$ python3 -q
>>> import numpy as np
>>> np.set_printoptions(suppress=True, linewidth=100)
>>> feats = np.load("data.npy")
>>> feats
array([[ 4.,  0.,  0.],
       [ 0.,  8.,  6.],
       [ 0.,  6., 13.]])
>>> np.round(np.linalg.det(feats.T), 2)
np.float64(272.0)
>>> np.einsum("ij,ji->", feats, feats)
np.float64(321.0)
>>> round(float(np.linalg.det(feats[::-1])), 2)
-272.0
>>> left, s, Vh = np.linalg.svd(feats, full_matrices=False)
>>> np.round(np.sqrt((s ** 2).sum()), 2), np.round(np.linalg.norm(feats), 2)
(np.float64(17.92), np.float64(17.92))
>>> np.round(s / s[0], 2)
array([1.  , 0.24, 0.24])
>>> np.round(left.T @ feats @ Vh.T, 2) + 0
array([[17.,  0.,  0.],
       [ 0.,  4.,  0.],
       [ 0.,  0.,  4.]])
>>> np.round(left.T @ left, 2) + 0
array([[1., 0., 0.],
       [0., 1., 0.],
       [0., 0., 1.]])
>>> (s > 1e-8).sum()
np.int64(3)
>>> np.round(Vh @ Vh.T, 2) + 0
array([[1., 0., 0.],
       [0., 1., 0.],
       [0., 0., 1.]])
>>> O, r_ = np.linalg.qr(feats)
>>> O
array([[ 1. ,  0. ,  0. ],
       [-0. , -0.8, -0.6],
       [-0. , -0.6,  0.8]])
>>> np.round(O.T @ O, 2) + 0
array([[1., 0., 0.],
       [0., 1., 0.],
       [0., 0., 1.]])
>>> np.round(np.abs(np.diag(r_)), 2)
array([ 4. , 10. ,  6.8])
>>> np.round(O @ r_, 2)
array([[ 4.,  0.,  0.],
       [ 0.,  8.,  6.],
       [ 0.,  6., 13.]])
>>> vec = np.array([2, 5, 2])
>>> rhs = feats @ vec
>>> b, lr = np.zeros(3), 1 / np.linalg.norm(feats, 2) ** 2
>>> for i in range(150):
...     b -= lr * feats.T @ (feats @ b - rhs)
...     if i % 50 == 0: print(i, round(np.linalg.norm(feats @ b - rhs), 2))
... 
0 13.78
50 0.8
100 0.05
>>> b.round(2)
array([2., 5., 2.])
>>> np.flatnonzero(np.linalg.matrix_power((feats != 0) + (feats.T != 0) + np.eye(3), 3)[2])
array([1, 2])
>>> (np.linalg.matrix_power((feats != 0) + (feats.T != 0) + np.eye(3), 3) > 0).astype(int)
array([[1, 0, 0],
       [0, 1, 1],
       [0, 1, 1]])
>>> round(float(np.linalg.det(feats)), 2)
272.0
>>> np.round(np.sort(np.linalg.eigvals(feats).real), 2)
array([ 4.,  4., 17.])
>>> m1 = np.loadtxt("sample15.csv", delimiter=",")
>>> m1
array([[-0.8,  0.7,  0.5, -0.9,  0.7, -0.9],
       [-1.1,  1.4, -0.6, -0.1, -0.2, -1.7],
       [ 0.3, -0.6,  0.6,  1.9,  0.2, -0.7],
       [-0.9,  0.3, -0.2,  0.8,  0.6,  0.4],
       [ 0.1,  0.3, -0.5, -0.7,  0.2, -1.1],
       [-0.5,  0.1,  0.1,  0.4, -0.9,  0.4],
       [ 0.1,  0.4,  0.5,  1.3,  1.3, -0.2],
       [ 1. ,  0.6, -0.1, -1.5,  0.7, -1.1],
       [-0.2, -0.7,  0.4,  0.5,  1. ,  0.5],
       [ 0.2, -0.5,  1.1, -0.3, -2. , -2.5],
       [-0.8, -0.5, -0.2, -1.3, -0.3,  1.1],
       [-0.6,  0. ,  1. ,  0.1, -1.3, -0.9],
       [-0.6,  0.9, -0.2, -1.8, -0.6, -1.3],
       [-1. , -0.4,  0.6, -0.2, -0.1,  0.7],
       [-0.1,  0.5,  0.4, -0.1, -1.3,  0. ],
       [-2.4, -0.4, -0.2,  0. ,  1.8,  0.6],
       [-0.6,  0.7,  1.5,  1.3, -0.4, -1.7],
       [-0.4, -0.7,  0.7,  1.3, -0.8,  1.3],
       [-1.2, -4.2,  4.2,  0. , -7.5,  2.7],
       [-0.8,  0.4, -0.4, -2. , -0.8,  0.5],
       [ 1. , -0.5, -0.7, -0.9, -0.8,  0.7],
       [ 0.5,  1.5, -0.3, -1.1, -1.2, -1.5],
       [ 0.4, -0.8,  0.7, -0.3, -2.2,  0.8],
       [ 0.6,  1.9,  1.2, -2.2, -0.8, -0.5],
       [-1.1,  0.9, -1.6,  0.9, -0.8,  0.4],
       [-0.6, -0.1,  0.1,  1. , -1.3, -1.4],
       [ 0.6, -0.7,  1. ,  1. ,  0. , -1. ],
       [ 0.2,  0.4, -0.8, -0.1, -0.8, -0.2],
       [ 1.6,  0.2, -1. ,  0.3,  0.1, -0.5],
       [-0.8,  2.1,  0.2,  0.4,  0.5,  0. ]])
>>> W2 = m1[[19, 12]].astype(float)
>>> for _ in range(5):
...     z = np.linalg.norm(m1[:, None] - W2, axis=-1).argmin(axis=1)
...     W2 = np.array([m1[z == j].mean(axis=0) for j in range(2)])
... 
>>> z
array([1, 1, 1, 0, 1, 0, 1, 1, 0, 1, 0, 1, 1, 0, 0, 0, 1, 0, 0, 0, 0, 1, 0, 1, 0, 1, 1, 1, 1, 1])
>>> np.abs(W2[1] - W2[0]).argmax()
np.int64(5)
>>> np.round(W2[1] - W2[0], 2)
array([ 0.62,  1.  , -0.05, -0.01,  0.64, -1.79])
>>> W2.round(2)
array([[-0.62, -0.46,  0.29, -0.07, -0.93,  0.78],
       [ 0.01,  0.54,  0.25, -0.08, -0.29, -1.01]])
>>> Ac = (m1 - m1.mean(axis=0)) / m1.std(axis=0)
>>> np.argwhere(np.abs(Ac) > 2)
array([[ 9,  5],
       [15,  0],
       [18,  1],
       [18,  2],
       [18,  4],
       [18,  5],
       [23,  3],
       [28,  0]])
>>> b = np.linalg.lstsq(np.delete(Ac, 4, axis=1), Ac[:, 4])[0]
>>> round(1 - np.var(Ac[:, 4] - np.delete(Ac, 4, axis=1) @ b), 2)
np.float64(0.54)
>>> np.abs(b).argmax()
np.int64(2)
>>> vec = np.array([-3, 0, 3, -3, -5, 2])
>>> rhs = m1 @ vec
>>> np.round(np.linalg.pinv(m1) @ m1, 2) + 0
array([[1., 0., 0., 0., 0., 0.],
       [0., 1., 0., 0., 0., 0.],
       [0., 0., 1., 0., 0., 0.],
       [0., 0., 0., 1., 0., 0.],
       [0., 0., 0., 0., 1., 0.],
       [0., 0., 0., 0., 0., 1.]])
>>> np.round(np.linalg.lstsq(m1, rhs)[0], 2)
array([-3.,  0.,  3., -3., -5.,  2.])
>>> rng = np.random.default_rng(5794)
>>> rhs = rhs + 0.02 * rng.normal(size=30)
>>> rhs.round(2)
array([  1.28,  -0.59,  -7.22,  -2.5 ,  -2.89,   5.9 ,  -9.6 ,  -4.51,  -3.71,   8.59,   9.35,
         9.18,   7.  ,   7.31,   8.31,  -1.18,   1.01,   5.99,  59.11,  12.19,   2.99,   3.92,
        14.43,  11.41,   0.63,   2.78,  -3.8 ,   0.88, -10.23,  -0.7 ])
>>> b, *_ = np.linalg.lstsq(m1, rhs)
>>> b.round()
array([-3.,  0.,  3., -3., -5.,  2.])
>>> np.round(np.linalg.norm(rhs - m1 @ b), 2)
np.float64(0.09)
>>> np.round(m1.T @ (rhs - m1 @ b), 2) + 0
array([0., 0., 0., 0., 0., 0.])
>>> dist = np.linalg.norm(m1[:, None] - m1[None], axis=-1)
>>> dist[:5, :5].round(2)
array([[0.  , 1.97, 3.32, 2.29, 1.52],
       [1.97, 0.  , 3.54, 2.7 , 1.88],
       [3.32, 3.54, 0.  , 2.34, 3.  ],
       [2.29, 2.7 , 2.34, 0.  , 2.4 ],
       [1.52, 1.88, 3.  , 2.4 , 0.  ]])
>>> dist.mean(axis=1).argmax()
np.int64(18)
>>> dist.shape
(30, 30)
>>> (feats - feats.T) / 2
array([[0., 0., 0.],
       [0., 0., 0.],
       [0., 0., 0.]])
>>> feats @ feats
array([[ 16.,   0.,   0.],
       [  0., 100., 126.],
       [  0., 126., 205.]])
>>> np.round(np.linalg.det(feats), 2)
np.float64(272.0)
>>> np.allclose(feats @ feats.T, feats.T @ feats)
True
>>> (feats + feats.T) / 2
array([[ 4.,  0.,  0.],
       [ 0.,  8.,  6.],
       [ 0.,  6., 13.]])
>>> np.round(np.sort(np.abs(np.linalg.eigvals(feats))), 2)
array([ 4.,  4., 17.])
>>> A = np.array([[50, 68, 45, 3],
...     [68, 131, 47, 61],
...     [45, 47, 85, -13],
...     [3, 61, -13, 85]])
>>> # symmetric, so the eigenvalues are real
>>> round(np.linalg.det(A.T), 2)
np.float64(-0.0)
>>> round(np.linalg.det(A[::-1]), 2)
np.float64(-0.0)
>>> round(float(np.linalg.eigvals(A).sum().real), 2)
351.0
>>> np.round(A @ np.linalg.pinv(A) @ A, 2)
array([[ 50.,  68.,  45.,   3.],
       [ 68., 131.,  47.,  61.],
       [ 45.,  47.,  85., -13.],
       [  3.,  61., -13.,  85.]])
>>> round(np.trace(np.linalg.pinv(A) @ A), 2)
np.float64(3.0)
>>> np.linalg.lstsq(A[:-1].T, A[-1])[2]
np.int32(3)
>>> np.abs(np.diag(np.linalg.qr(A)[1])) > 1e-9
array([ True,  True,  True, False])
>>> cov = A.T @ A
>>> np.round(np.linalg.eigvalsh(cov)[::-1], 2) + 0
array([47319.33, 11654.77,   650.9 ,     0.  ])
>>> np.allclose(cov, cov.T)
True
>>> (A @ A.T).shape
(4, 4)
>>> J = np.load("out2.npy")
>>> J
array([[-0.6,  0. ,  2.1,  4.2, -4.8, -0.3, -2.1],
       [-0.6,  1.8,  2.1,  0.9,  0.3,  1.1,  0.5],
       [ 1.3,  0. , -0.5,  0.5,  0.4, -3.4, -0.8],
       [ 1.4, -0.7, -0.5, -0.1, -0.2, -0.9,  0.3],
       [-0.3, -1.4,  2.1,  1.3,  0.1, -0.6, -0.5],
       [-1.1,  0.8,  1.6,  1.6,  0.9, -0.5, -1.2],
       [ 2. , -0.5, -0.1,  0.4,  0.1, -1.6, -0.5],
       [ 0.3, -1. ,  0.1,  1.8, -2.1, -0.9, -0.4],
       [ 1.3, -1. ,  1.3,  0.9, -1.3,  0.3, -0.2],
       [-0.7,  0.4,  0.3,  2.7,  2.1,  1. , -0.6],
       [-0.1,  1.3, -1.3, -0.5,  1.1, -0.6,  0.4],
       [-0.8, -0.6, -0.2, -0.1, -1.9, -0.4, -0.5],
       [ 0.8, -0.7, -0.5, -0.7, -0.5, -1.8, -0.8]])
>>> hat = J @ np.linalg.solve(J.T @ J, J.T)
>>> np.round(hat @ J[:, 6], 2)
array([-2.1,  0.5, -0.8,  0.3, -0.5, -1.2, -0.5, -0.4, -0.2, -0.6,  0.4, -0.5, -0.8])
>>> np.allclose(hat @ hat, hat)
True
>>> np.round(np.diag(hat), 2)
array([0.85, 0.75, 0.63, 0.23, 0.76, 0.52, 0.42, 0.53, 0.45, 0.84, 0.35, 0.31, 0.35])
>>> vec = np.array([3, 3, 2, -3, 3, -1, -1])
>>> rhs = J @ vec
>>> np.round(np.linalg.solve(J.T @ J, J.T @ rhs), 2)
array([ 3.,  3.,  2., -3.,  3., -1., -1.])
>>> rhs.round(2)
array([-22.2,   4.4,   6.8,   1.4,  -3.4,   1.9,   5.5, -12.3,  -3.2,  -2.5,   6. ,  -9.1,   2.5])
>>> np.round(np.linalg.pinv(J) @ J, 2) + 0
array([[1., 0., 0., 0., 0., 0., 0.],
       [0., 1., 0., 0., 0., 0., 0.],
       [0., 0., 1., 0., 0., 0., 0.],
       [0., 0., 0., 1., 0., 0., 0.],
       [0., 0., 0., 0., 1., 0., 0.],
       [0., 0., 0., 0., 0., 1., 0.],
       [0., 0., 0., 0., 0., 0., 1.]])
>>> rhs = rhs + 0.1 * rng.normal(size=13)
>>> rhs.round(2)
array([-22.22,   4.55,   6.85,   1.38,  -3.44,   1.96,   5.68, -12.33,  -3.21,  -2.49,   6.07,
        -8.94,   2.57])
>>> b, *_ = np.linalg.lstsq(J, rhs)
>>> [round(float(np.linalg.norm(np.linalg.solve(J.T @ J + lam * np.eye(7), J.T @ rhs))), 2) for lam in (0, 1, 10, 100)]
[6.54, 5.59, 3.56, 1.35]
>>> b.round()
array([ 3.,  3.,  2., -3.,  3., -1., -1.])
>>> b.round(2)
array([ 3.02,  3.06,  2.02, -3.02,  3.  , -1.02, -1.04])
>>> vec = np.array([1, 2, -2, -2, -1, -1, -1])
>>> h1 = np.maximum(J @ vec, 0)
>>> np.round(np.tanh(J @ vec), 2)
array([-1.  , -1.  ,  1.  ,  0.96, -1.  , -1.  ,  0.98, -0.97, -1.  , -1.  ,  1.  ,  0.89,  1.  ])
>>> h1.round(2)
array([0. , 0. , 5.1, 2. , 0. , 0. , 2.4, 0. , 0. , 0. , 5.2, 1.4, 4.9])
>>> np.round(J.T @ h1, 2)
array([ 16.51,  -0.11, -13.28,  -2.86,   2.49, -35.48,  -7.22])
>>> blk = np.stack([J, -1 * J, J[::-1]])
>>> np.linalg.matrix_rank(blk)
array([7, 7, 7])
>>> np.linalg.matrix_rank(blk.reshape(3, -1))
np.int64(2)
>>> blk.shape
(3, 13, 7)
>>> f, g = J[11], J[10]
>>> round(f @ g, 2)
np.float64(-2.44)
>>> p = (f @ g) / (f @ f) * f
>>> round(float(np.linalg.norm(f + g) ** 2 + np.linalg.norm(f - g) ** 2), 2)
20.88
>>> round(float((g - p) @ f), 2)
0.0
>>> np.round(g - p, 2)
array([-0.49,  1.01, -1.4 , -0.55,  0.19, -0.79,  0.16])
>>> np.linalg.matrix_rank(np.outer(f, g))
np.int64(1)
>>> W0 = np.loadtxt("run19.csv", delimiter=",")
>>> W0
array([[2., 2., 0., 0.],
       [0., 1., 0., 0.],
       [0., 0., 2., 2.],
       [0., 0., 0., 1.]])
>>> # triangular
>>> W0 @ W0
array([[4., 6., 0., 0.],
       [0., 1., 0., 0.],
       [0., 0., 4., 6.],
       [0., 0., 0., 1.]])
>>> np.round(np.linalg.matrix_power(W0 - np.diag(np.diag(W0)), 4), 2)
array([[0., 0., 0., 0.],
       [0., 0., 0., 0.],
       [0., 0., 0., 0.],
       [0., 0., 0., 0.]])
>>> vals, evecs = np.linalg.eig(W0)
>>> np.round(np.sort(np.linalg.eigvals(W0 @ W0)), 2)
array([1., 1., 4., 4.])
>>> W0 @ evecs[:, 0] - vals[0] * evecs[:, 0]
array([0., 0., 0., 0.])
>>> vals
array([2., 1., 2., 1.])
>>> cov = W0.T @ W0
>>> np.allclose(cov, cov.T)
True
>>> (W0 @ W0.T).shape
(4, 4)
>>> np.linalg.matrix_rank(cov)
np.int64(4)
>>> cov = np.cov(m1, rowvar=False)
>>> round(np.corrcoef(m1[:, 4], m1[:, 0])[0, 1], 2)
np.float64(0.04)
>>> np.argsort(-m1.std(axis=0).round(6), kind="stable")
array([4, 1, 5, 3, 2, 0])
>>> np.argwhere(np.triu(np.abs(np.corrcoef(m1.T)) > 0.8, 1))
array([], shape=(0, 2), dtype=int64)
>>> np.round(m1.std(axis=0), 2)
array([0.81, 1.11, 1.01, 1.04, 1.58, 1.09])
>>> np.round(np.corrcoef(m1.T), 2)
array([[ 1.  ,  0.12, -0.13, -0.11,  0.04, -0.29],
       [ 0.12,  1.  , -0.61, -0.24,  0.61, -0.57],
       [-0.13, -0.61,  1.  ,  0.13, -0.64,  0.23],
       [-0.11, -0.24,  0.13,  1.  ,  0.09,  0.05],
       [ 0.04,  0.61, -0.64,  0.09,  1.  , -0.33],
       [-0.29, -0.57,  0.23,  0.05, -0.33,  1.  ]])
>>> cov.round(2)
array([[ 0.68,  0.11, -0.11, -0.1 ,  0.05, -0.27],
       [ 0.11,  1.28, -0.71, -0.28,  1.1 , -0.71],
       [-0.11, -0.71,  1.06,  0.14, -1.06,  0.27],
       [-0.1 , -0.28,  0.14,  1.11,  0.15,  0.06],
       [ 0.05,  1.1 , -1.06,  0.15,  2.58, -0.59],
       [-0.27, -0.71,  0.27,  0.06, -0.59,  1.22]])
>>> other = np.array([[-3, 3], [-1, 4], [2, -2], [-4, 0]])
>>> np.einsum("ij,ij->i", W0, W0)
array([8., 1., 8., 1.])
>>> np.einsum("ik,kj->ji", W0, other)
array([[-8., -1., -4., -4.],
       [14.,  4., -4.,  0.]])
>>> np.einsum("ij->j", W0)
array([2., 3., 2., 3.])
>>> np.vstack([W0, other.T]).shape
(6, 4)
>>> other.T @ W0.T
array([[-8., -1., -4., -4.],
       [14.,  4., -4.,  0.]])
>>> K = np.loadtxt("x.csv", delimiter=",")
>>> K
array([[ 14.13,  -0.18,  -5.71,   2.06,   0.1 ],
       [ -4.83,   0.02,  -4.66,  -0.38,   1.02],
       [ -1.04,  -1.24,  -0.21,   0.08,   3.97],
       [  3.54,   0.45,   5.97,   1.49,   0.55],
       [  3.82,   0.49,   8.65,  -1.34,   0.82],
       [ -8.65,  -0.34,  -2.5 ,   1.18,  -2.51],
       [  4.03,   1.02,  -1.53,   1.34,  -5.97],
       [ 16.99,  -0.77,  -6.34,   1.76,  -3.32],
       [  5.73,  -0.29,   3.18,  -0.46,   0.86],
       [  5.5 ,   0.14,  -4.82,  -3.11,   1.53],
       [  9.62,  -0.14,   2.91,   1.77,   0.45],
       [-20.21,  -0.07,   4.24,   0.72,  -2.38],
       [  3.17,  -0.23,  15.54,   1.16,   0.65],
       [-10.9 ,   0.49,   1.59,  -1.11,  -2.15],
       [ -4.91,  -1.22,   3.06,  -0.87,  -6.5 ],
       [-28.57,  -0.8 ,  -3.96,   2.76,   0.29],
       [ 18.17,  -1.17,  -3.44,  -0.31,  -3.33],
       [-16.89,  -0.14,   4.15,   1.01,   6.11],
       [  4.74,   0.33,   5.42,   2.56,   3.15],
       [  5.42,   0.4 ,   3.11,  -0.92,   2.05],
       [  3.97,  -1.27,   1.59,  -2.1 ,   0.05],
       [-17.43,  -0.56,  12.5 ,   0.49,   4.3 ],
       [ -8.34,   0.35,   2.81,  -0.24,   0.56],
       [ -5.03,   0.03,  -4.7 ,  -1.56,  -2.86],
       [ -5.74,   0.63,   1.48,   1.27,   1.38],
       [  7.57,  -0.15,   2.05,   0.84,   1.48],
       [  8.08,   1.2 ,   4.05,  -0.91,  -0.87],
       [  0.13,   0.35,   2.04,  -0.43,  -2.01],
       [  4.12,  -0.13,  -4.66,   1.14,   0.83],
       [  9.78,   1.41,  -2.93,   1.26,   0.32],
       [  2.77,   0.16,  -3.52,   1.59,  -1.6 ]])
>>> O, evecs = np.linalg.qr(K[:, :1])[0], np.linalg.qr(K[:, 1:])[0]
>>> s = np.linalg.svd(O.T @ evecs, compute_uv=False)
>>> np.round(np.degrees(np.arccos(s.clip(0, 1))), 2)
array([74.77])
